$ ipython --no-banner

In [1]: import numpy as np

In [2]: import numpy.linalg as la

In [3]: np.set_printoptions(suppress=True, linewidth=160)

In [4]: rnd = lambda a: np.round(a, 2) + 0

In [5]: W0 = np.loadtxt("a.csv", delimiter=",")

In [6]: print(rnd(W0))
[[0.25 0.25 0.   0.25 0.   0.25 0.  ]
 [0.   0.33 0.33 0.   0.   0.33 0.  ]
 [0.33 0.   0.33 0.33 0.   0.   0.  ]
 [0.   0.   0.5  0.5  0.   0.   0.  ]
 [0.   0.   0.   0.   1.   0.   0.  ]
 [0.   0.   0.   0.25 0.25 0.25 0.25]
 [0.   0.   0.25 0.   0.25 0.   0.5 ]]

In [7]: # row-stochastic, so 1 is an eigenvalue

In [8]: ang = np.radians(36)

In [9]: r_ = np.eye(7)

In [10]: r_[0, 0] = r_[6, 6] = np.cos(ang)

In [11]: r_[0, 6], r_[6, 0] = -np.sin(ang), np.sin(ang)

In [12]: print(rnd(r_))
[[ 0.81  0.    0.    0.    0.    0.   -0.59]
 [ 0.    1.    0.    0.    0.    0.    0.  ]
 [ 0.    0.    1.    0.    0.    0.    0.  ]
 [ 0.    0.    0.    1.    0.    0.    0.  ]
 [ 0.    0.    0.    0.    1.    0.    0.  ]
 [ 0.    0.    0.    0.    0.    1.    0.  ]
 [ 0.59  0.    0.    0.    0.    0.    0.81]]

In [13]: other = W0 @ r_.T

In [14]: print(rnd(other))
[[ 0.2   0.25  0.    0.25  0.    0.25  0.15]
 [ 0.    0.33  0.33  0.    0.    0.33  0.  ]
 [ 0.27  0.    0.33  0.33  0.    0.    0.2 ]
 [ 0.    0.    0.5   0.5   0.    0.    0.  ]
 [ 0.    0.    0.    0.    1.    0.    0.  ]
 [-0.15  0.    0.    0.25  0.25  0.25  0.2 ]
 [-0.29  0.    0.25  0.    0.25  0.    0.4 ]]

In [15]: print(np.allclose(W0 @ W0.T, other @ other.T))
True

In [16]: print(np.allclose(la.norm(W0, axis=1), la.norm(other, axis=1)))
True

In [17]: print(rnd(la.det(r_)), rnd(np.trace(r_)))
1.0 6.62

In [18]: print(rnd(la.svd(W0, compute_uv=False)), rnd(la.svd(other, compute_uv=False)))
[1.11 0.98 0.55 0.53 0.41 0.3  0.09] [1.11 0.98 0.55 0.53 0.41 0.3  0.09]

In [19]: W = np.array([[3, 2, 1, 1, 1, 3],
    ...:     [0, 2, 0, 0, 2, 0],
    ...:     [3, 2, 0, 3, 2, 3],
    ...:     [0, 3, 0, 3, 3, 1],
    ...:     [1, 1, 3, 1, 3, 0],
    ...:     [3, 3, 3, 2, 3, 1],
    ...:     [0, 0, 1, 2, 1, 1]])

In [20]: beta = np.array([-4, 8, -4, -6, -3, 4])

In [21]: act = np.maximum(W0 @ W + beta, 0)

In [22]: print(rnd(act))
[[ 0.   10.5   0.    0.    0.    5.25]
 [ 0.   10.33  0.    0.    0.    5.33]
 [ 0.   10.33  0.    0.    0.    6.33]
 [ 0.   10.5   0.    0.    0.    6.  ]
 [ 0.    9.    0.    0.    0.    4.  ]
 [ 0.    9.75  0.    0.    0.    4.75]
 [ 0.    8.75  0.    0.    0.    5.25]]

In [23]: C = np.array([[1, 1, -3],
    ...:     [1, 0, -2],
    ...:     [2, 2, 2],
    ...:     [-3, 2, 0],
    ...:     [-1, -1, -2],
    ...:     [-1, -1, -3]])

In [24]: print(W @ C)
[[  0   3 -22]
 [  0  -2  -8]
 [ -9   4 -26]
 [-10   2 -15]
 [  2   6  -5]
 [  2   9 -18]
 [ -6   4  -3]]

In [25]: rng = np.random.default_rng(46703)

In [26]: z = rng.permutation(7)

In [27]: print(z)
[1 3 4 0 6 2 5]

In [28]: other = W0[z][:, z]

In [29]: print(rnd(np.trace(other)))
3.17

In [30]: print(np.allclose(other, W0))
False

In [31]: M = np.loadtxt("test0.csv", delimiter=",")

In [32]: print(rnd(M))
[[ 0.87 -0.13 -0.14  0.07  0.18 -0.07  0.03 -0.06 -0.11  0.15]
 [-0.13  0.84 -0.11  0.11  0.15  0.03 -0.06 -0.16 -0.19  0.08]
 [-0.14 -0.11  0.83 -0.04  0.19 -0.1   0.13 -0.09 -0.06  0.19]
 [ 0.07  0.11 -0.04  0.47 -0.09  0.07  0.35 -0.25  0.19  0.  ]
 [ 0.18  0.15  0.19 -0.09  0.76  0.13 -0.06  0.04  0.12 -0.22]
 [-0.07  0.03 -0.1   0.07  0.13  0.7   0.14  0.3   0.13  0.21]
 [ 0.03 -0.06  0.13  0.35 -0.06  0.14  0.64  0.04 -0.18 -0.17]
 [-0.06 -0.16 -0.09 -0.25  0.04  0.3   0.04  0.42 -0.22 -0.06]
 [-0.11 -0.19 -0.06  0.19  0.12  0.13 -0.18 -0.22  0.73  0.  ]
 [ 0.15  0.08  0.19  0.   -0.22  0.21 -0.17 -0.06  0.    0.75]]

In [33]: f, v = M[4], M[1]

In [34]: print(rnd(f @ f))
0.76

In [35]: p = (f @ v) / (f @ f) * f

In [36]: print(rnd((v - p) @ f))
0.0

In [37]: print(rnd(la.norm(f + v) ** 2 + la.norm(f - v) ** 2))
3.19

In [38]: print(rnd(p))
[ 0.04  0.03  0.04 -0.02  0.15  0.03 -0.01  0.01  0.02 -0.04]

In [39]: vals, V = la.eigh(M)

In [40]: print(rnd(la.eigvalsh(M @ M)))
[0. 0. 0. 1. 1. 1. 1. 1. 1. 1.]

In [41]: print(vals.sum(), rnd(np.trace(M)))
7.0 7.0

In [42]: print((vals > 1e-8).sum(), (vals < -1e-8).sum())
7 0

In [43]: print(rnd(vals))
[0. 0. 0. 1. 1. 1. 1. 1. 1. 1.]

In [44]: other = M + rng.integers(-2, 3, (10, 7)) @ rng.integers(-2, 3, (7, 10))

In [45]: print(rnd(other))
[[  2.87  -5.13  -6.14  -4.93   6.18   5.93  -0.97  -4.06   0.89  -0.85]
 [ -3.13  -0.16   1.89  -0.89   8.15  -5.97  -1.06   2.84  -1.19   1.08]
 [ 11.86  -4.11   1.83  -8.04  -2.81   0.9    5.13   2.91  -3.06  -0.81]
 [ -1.93   4.11   3.96   9.47  -7.09  -6.93   4.35   6.75   1.19  -2.  ]
 [  0.18   0.15   4.19  -3.09   3.76   1.13  -1.06   0.04  -6.88   4.78]
 [  5.93   0.03  -8.1    2.07  -5.87  10.7    2.14  -5.7   -1.87  -5.79]
 [ -3.97   4.94  -4.87   6.35   5.94   1.14   4.64  -2.96   6.82  -3.17]
 [ 10.94   4.84  -9.09  -5.25  -6.96   6.3    0.04 -11.58   5.78 -10.06]
 [ -0.11  -4.19  -4.06   2.19  -5.88  -0.87  -5.18  -0.22   0.73  -6.  ]
 [ -5.85  -5.92   5.19   3.    -6.22  -6.79  -2.17   9.94   6.     3.75]]

In [46]: print(rnd(other - M))
[[  2.  -5.  -6.  -5.   6.   6.  -1.  -4.   1.  -1.]
 [ -3.  -1.   2.  -1.   8.  -6.  -1.   3.  -1.   1.]
 [ 12.  -4.   1.  -8.  -3.   1.   5.   3.  -3.  -1.]
 [ -2.   4.   4.   9.  -7.  -7.   4.   7.   1.  -2.]
 [  0.   0.   4.  -3.   3.   1.  -1.   0.  -7.   5.]
 [  6.   0.  -8.   2.  -6.  10.   2.  -6.  -2.  -6.]
 [ -4.   5.  -5.   6.   6.   1.   4.  -3.   7.  -3.]
 [ 11.   5.  -9.  -5.  -7.   6.   0. -12.   6. -10.]
 [  0.  -4.  -4.   2.  -6.  -1.  -5.   0.   0.  -6.]
 [ -6.  -6.   5.   3.  -6.  -7.  -2.  10.   6.   3.]]

In [47]: print(rnd(la.svd(other - M, compute_uv=False)))
[35.39 22.45 20.22 13.54 11.49  9.02  7.29  0.    0.    0.  ]

In [48]: print(np.abs(other - M).sum(axis=1))
[37. 27. 41. 47. 24. 48. 44. 71. 28. 54.]

In [49]: E = np.load("case18.npy")

In [50]: print(E)
[[2 2 2 1 2 1 0 1 2]
 [2 2 1 2 0 2 0 2 0]
 [1 1 1 0 0 2 2 2 2]
 [2 0 2 0 0 0 1 1 1]
 [0 2 1 2 0 2 1 0 2]
 [2 0 1 2 0 2 2 2 2]
 [1 2 1 2 2 0 0 1 2]
 [2 2 0 2 1 2 2 0 2]
 [0 1 0 0 2 0 1 0 1]]

In [51]: other = E / la.norm(E, axis=1, keepdims=True)

In [52]: cov = other @ other.T

In [53]: print(rnd(np.degrees(np.arccos(np.clip(cov[3, 5], -1, 1)))))
43.65

In [54]: print(la.matrix_power(E, 2))
[[16 18 13 14  9 18 13 13 19]
 [21 13 13 14  6 16 12 14 16]
 [15 15  8 15 12 13 12 11 18]
 [ 9 11  7  6  9  8  7  7 13]
 [14  9 10 10  6 10 10 13 12]
 [19 15 13 14 14 12 14 12 22]
 [13 15 11 11  7 13 10  9 14]
 [18 16 15 16 12 12  9 14 18]
 [ 3  9  4  8  4  6  3  3  7]]

In [55]: print(rnd(la.det(E)))
960.0

In [56]: print(rnd(np.sort(np.abs(la.eigvals(E)))))
[ 1.07  1.37  1.37  1.95  1.95  2.09  2.41  2.41 10.29]

In [57]: print((E - E.T) / 2)
[[ 0.   0.   0.5 -0.5  1.  -0.5 -0.5 -0.5  1. ]
 [ 0.   0.   0.   1.  -1.   1.  -1.   0.  -0.5]
 [-0.5  0.   0.  -1.  -0.5  0.5  0.5  1.   1. ]
 [ 0.5 -1.   1.   0.  -1.  -1.  -0.5 -0.5  0.5]
 [-1.   1.   0.5  1.   0.   1.  -0.5 -0.5  0. ]
 [ 0.5 -1.  -0.5  1.  -1.   0.   1.   0.   1. ]
 [ 0.5  1.  -0.5  0.5  0.5 -1.   0.  -0.5  0.5]
 [ 0.5  0.  -1.   0.5  0.5  0.   0.5  0.   1. ]
 [-1.   0.5 -1.  -0.5  0.  -1.  -0.5 -1.   0. ]]

In [58]: print(E @ E)
[[16 18 13 14  9 18 13 13 19]
 [21 13 13 14  6 16 12 14 16]
 [15 15  8 15 12 13 12 11 18]
 [ 9 11  7  6  9  8  7  7 13]
 [14  9 10 10  6 10 10 13 12]
 [19 15 13 14 14 12 14 12 22]
 [13 15 11 11  7 13 10  9 14]
 [18 16 15 16 12 12  9 14 18]
 [ 3  9  4  8  4  6  3  3  7]]
